$ python -q
>>> import numpy as np
>>> np.set_printoptions(precision=3, suppress=True, linewidth=200)
>>> mat = np.load("data.npy")
>>> print(mat)
[[-1.1  0.7  0.8  0.3]
 [-0.5 -0.2  0.3 -0.8]
 [ 0.2  0.   0.1 -0.5]
 [ 1.6 -1.   0.1 -0.7]
 [ 0.6  0.1  0.   0.7]
 [-0.5 -0.1  0.  -1.9]]
>>> B = np.c_[mat[:, :3] @ np.array([[-2, -1, 2], [3, -4, 4], [4, 5, 1]]), np.array([8, -3, -2, 1, 0, -6])]
>>> print(B)
[[ 7.5  2.3  1.4  8. ]
 [ 1.6  2.8 -1.5 -3. ]
 [ 0.   0.3  0.5 -2. ]
 [-5.8  2.9 -0.7  1. ]
 [-0.9 -1.   1.6  0. ]
 [ 0.7  0.9 -1.4 -6. ]]
>>> print(np.round(np.linalg.lstsq(mat, B[:, 0])[0], 3) + 0)
[-2.  3.  4.  0.]
>>> print(np.linalg.norm(np.linalg.qr(mat)[0].T @ B, axis=0) ** 2 / ((B ** 2).sum(axis=0) + 1e-12))
[1.    1.    1.    0.837]
>>> Q, R = np.linalg.qr(mat)
>>> print(round(np.trace(Q @ Q.T), 3))
4.0
>>> print(R)
[[ 2.161 -1.    -0.393  0.102]
 [ 0.     0.742  0.009  1.929]
 [ 0.     0.    -0.771  0.127]
 [ 0.     0.     0.    -1.35 ]]
>>> def softmax(z):
...     e = np.exp(z - z.max(axis=-1, keepdims=True))
...     return e / e.sum(axis=-1, keepdims=True)
... 
>>> print(softmax(mat[3]))
[0.715 0.053 0.16  0.072]
>>> print(softmax(mat[3] + -3))
[0.715 0.053 0.16  0.072]
>>> print(np.round(softmax(10 * mat[3]), 3) + 0)
[1. 0. 0. 0.]
>>> print(softmax(mat).sum(axis=1))
[1. 1. 1. 1. 1. 1.]
>>> att = mat @ mat.T / np.sqrt(4)
>>> print(softmax(att)[3] @ mat)
[ 0.91  -0.594  0.11  -0.661]
>>> proj = mat @ np.linalg.solve(mat.T @ mat, mat.T)
>>> print(np.linalg.matrix_rank(np.eye(6) - proj))
2
>>> print(np.allclose(proj @ proj, proj))
True
>>> print(np.round(np.linalg.eigvalsh(proj), 3) + 0)
[0. 0. 1. 1. 1. 1.]
>>> print(proj @ mat[:, 0])
[-1.1 -0.5  0.2  1.6  0.6 -0.5]
>>> print(np.trace(proj))
4.0
